$ python3 -q
>>> import numpy as np
>>> import numpy.linalg as la
>>> np.set_printoptions(precision=2, suppress=True, linewidth=120, floatmode="fixed")
>>> B = np.array([[-2, -3, 3, -1, -1, -3, 0, 0, 3, 0, 3, -3],
...     [-1, 2, -1, 3, -3, 2, 0, 0, -3, -2, 0, -2],
...     [-3, 0, 3, 3, -2, -3, -1, -1, 3, -3, -2, -1],
...     [-3, -3, 0, 0, 1, 0, -1, 2, 0, -2, -3, 0],
...     [-3, 3, 0, 3, -2, 2, 2, -2, -2, 3, 1, 3],
...     [0, 1, 2, -2, -1, 0, 0, 3, -2, 0, 3, -2],
...     [-1, 2, 1, 0, 3, -3, 3, -3, 3, 3, -2, 0],
...     [0, -3, -3, 1, -1, 1, 3, 2, -3, 1, -3, 1],
...     [-2, 0, 2, -2, 3, 2, 3, 2, 1, 1, 3, 2],
...     [2, 0, 3, 3, 3, -1, 2, -1, -3, 2, 2, -3],
...     [2, 1, -1, 0, 0, 2, 1, -2, 0, 1, 0, 2],
...     [3, -2, 2, 3, -1, 2, -3, -3, -2, 2, 3, 3]])
>>> F = np.triu(B, 1)
>>> F
array([[ 0, -3,  3, -1, -1, -3,  0,  0,  3,  0,  3, -3],
       [ 0,  0, -1,  3, -3,  2,  0,  0, -3, -2,  0, -2],
       [ 0,  0,  0,  3, -2, -3, -1, -1,  3, -3, -2, -1],
       [ 0,  0,  0,  0,  1,  0, -1,  2,  0, -2, -3,  0],
       [ 0,  0,  0,  0,  0,  2,  2, -2, -2,  3,  1,  3],
       [ 0,  0,  0,  0,  0,  0,  0,  3, -2,  0,  3, -2],
       [ 0,  0,  0,  0,  0,  0,  0, -3,  3,  3, -2,  0],
       [ 0,  0,  0,  0,  0,  0,  0,  0, -3,  1, -3,  1],
       [ 0,  0,  0,  0,  0,  0,  0,  0,  0,  1,  3,  2],
       [ 0,  0,  0,  0,  0,  0,  0,  0,  0,  0,  2, -3],
       [ 0,  0,  0,  0,  0,  0,  0,  0,  0,  0,  0,  2],
       [ 0,  0,  0,  0,  0,  0,  0,  0,  0,  0,  0,  0]])
>>> np.sort(la.eigvals(F))
array([0.00, 0.00, 0.00, 0.00, 0.00, 0.00, 0.00, 0.00, 0.00, 0.00, 0.00, 0.00])
>>> F @ F
array([[  0,   0,   3,   0,   2, -17,  -4, -12,  26,  -1,  -4,  18],
       [  0,   0,   0,  -3,   5,  -3,  -8,  19,  -1, -15, -17, -12],
       [  0,   0,   0,   0,   3,  -4,  -7,   4,  10, -13, -12,  10],
       [  0,   0,   0,   0,   0,   2,   2,   1, -11,   2,  -7,   5],
       [  0,   0,   0,   0,   0,   0,   0,   0,   8,   2,   8, -17],
       [  0,   0,   0,   0,   0,   0,   0,   0,  -9,   1, -15,   5],
       [  0,   0,   0,   0,   0,   0,   0,   0,   9,   0,  24, -10],
       [  0,   0,   0,   0,   0,   0,   0,   0,   0,  -3,  -7, -15],
       [  0,   0,   0,   0,   0,   0,   0,   0,   0,   0,   2,   3],
       [  0,   0,   0,   0,   0,   0,   0,   0,   0,   0,   0,   4],
       [  0,   0,   0,   0,   0,   0,   0,   0,   0,   0,   0,   0],
       [  0,   0,   0,   0,   0,   0,   0,   0,   0,   0,   0,   0]])
>>> cov = F.T @ F
>>> np.diag(cov)
array([ 0,  9, 10, 19, 15, 26,  6, 27, 53, 37, 58, 45])
>>> cov
array([[  0,   0,   0,   0,   0,   0,   0,   0,   0,   0,   0,   0],
       [  0,   9,  -9,   3,   3,   9,   0,   0,  -9,   0,  -9,   9],
       [  0,  -9,  10,  -6,   0, -11,   0,   0,  12,   2,   9,  -7],
       [  0,   3,  -6,  19, -14,   0,  -3,  -3,  -3, -15,  -9,  -6],
       [  0,   3,   0, -14,  15,   3,   1,   4,   0,  10,  -2,  11],
       [  0,   9, -11,   0,   3,  26,   7,  -1, -28,  11,  -1,  14],
       [  0,   0,   0,  -3,   1,   7,   6,  -5,  -7,  11,   7,   7],
       [  0,   0,   0,  -3,   4,  -1,  -5,  27, -14, -16,   9, -11],
       [  0,  -9,  12,  -3,   0, -28,  -7, -14,  53,  -3,  -2, -11],
       [  0,   0,   2, -15,  10,  11,  11, -16,  -3,  37,   9,  19],
       [  0,  -9,   9,  -9,  -2,  -1,   7,   9,  -2,   9,  58, -13],
       [  0,   9,  -7,  -6,  11,  14,   7, -11, -11,  19, -13,  45]])
>>> np.round(la.svd(F, compute_uv=False) ** 2, 2) + 0
array([96.80, 72.05, 69.10, 32.08, 17.49, 11.05,  3.72,  1.71,  0.75,  0.24,  0.00,  0.00])
>>> U, sv, Vt = la.svd(cov)
>>> evecs = Vt[:(sv > 1e-8).sum()]
>>> rng = np.random.default_rng(60837)
>>> x = cov[7] + 4 * cov[11] + rng.integers(2) * np.eye(12)[8]
>>> x
array([  0.00,  36.00, -28.00, -27.00,  48.00,  55.00,  23.00, -17.00, -57.00,  60.00, -43.00, 169.00])
>>> np.round(evecs.T @ evecs, 2) + 0
array([[ 0.00,  0.00,  0.00,  0.00,  0.00,  0.00,  0.00,  0.00,  0.00,  0.00,  0.00,  0.00],
       [ 0.00,  0.60, -0.46,  0.00,  0.09, -0.09,  0.09,  0.00,  0.00,  0.00,  0.00,  0.00],
       [ 0.00, -0.46,  0.47,  0.00,  0.11, -0.11,  0.11,  0.00,  0.00,  0.00,  0.00,  0.00],
       [ 0.00,  0.00,  0.00,  1.00,  0.00,  0.00,  0.00,  0.00,  0.00,  0.00,  0.00,  0.00],
       [ 0.00,  0.09,  0.11,  0.00,  0.98,  0.02, -0.02,  0.00,  0.00,  0.00,  0.00,  0.00],
       [ 0.00, -0.09, -0.11,  0.00,  0.02,  0.98,  0.02,  0.00,  0.00,  0.00,  0.00,  0.00],
       [ 0.00,  0.09,  0.11,  0.00, -0.02,  0.02,  0.98,  0.00,  0.00,  0.00,  0.00,  0.00],
       [ 0.00,  0.00,  0.00,  0.00,  0.00,  0.00,  0.00,  1.00,  0.00,  0.00,  0.00,  0.00],
       [ 0.00,  0.00,  0.00,  0.00,  0.00,  0.00,  0.00,  0.00,  1.00,  0.00,  0.00,  0.00],
       [ 0.00,  0.00,  0.00,  0.00,  0.00,  0.00,  0.00,  0.00,  0.00,  1.00,  0.00,  0.00],
       [ 0.00,  0.00,  0.00,  0.00,  0.00,  0.00,  0.00,  0.00,  0.00,  0.00,  1.00,  0.00],
       [ 0.00,  0.00,  0.00,  0.00,  0.00,  0.00,  0.00,  0.00,  0.00,  0.00,  0.00,  1.00]])
>>> np.diag(evecs.T @ evecs)
array([0.00, 0.60, 0.47, 1.00, 0.98, 0.98, 0.98, 1.00, 1.00, 1.00, 1.00, 1.00])
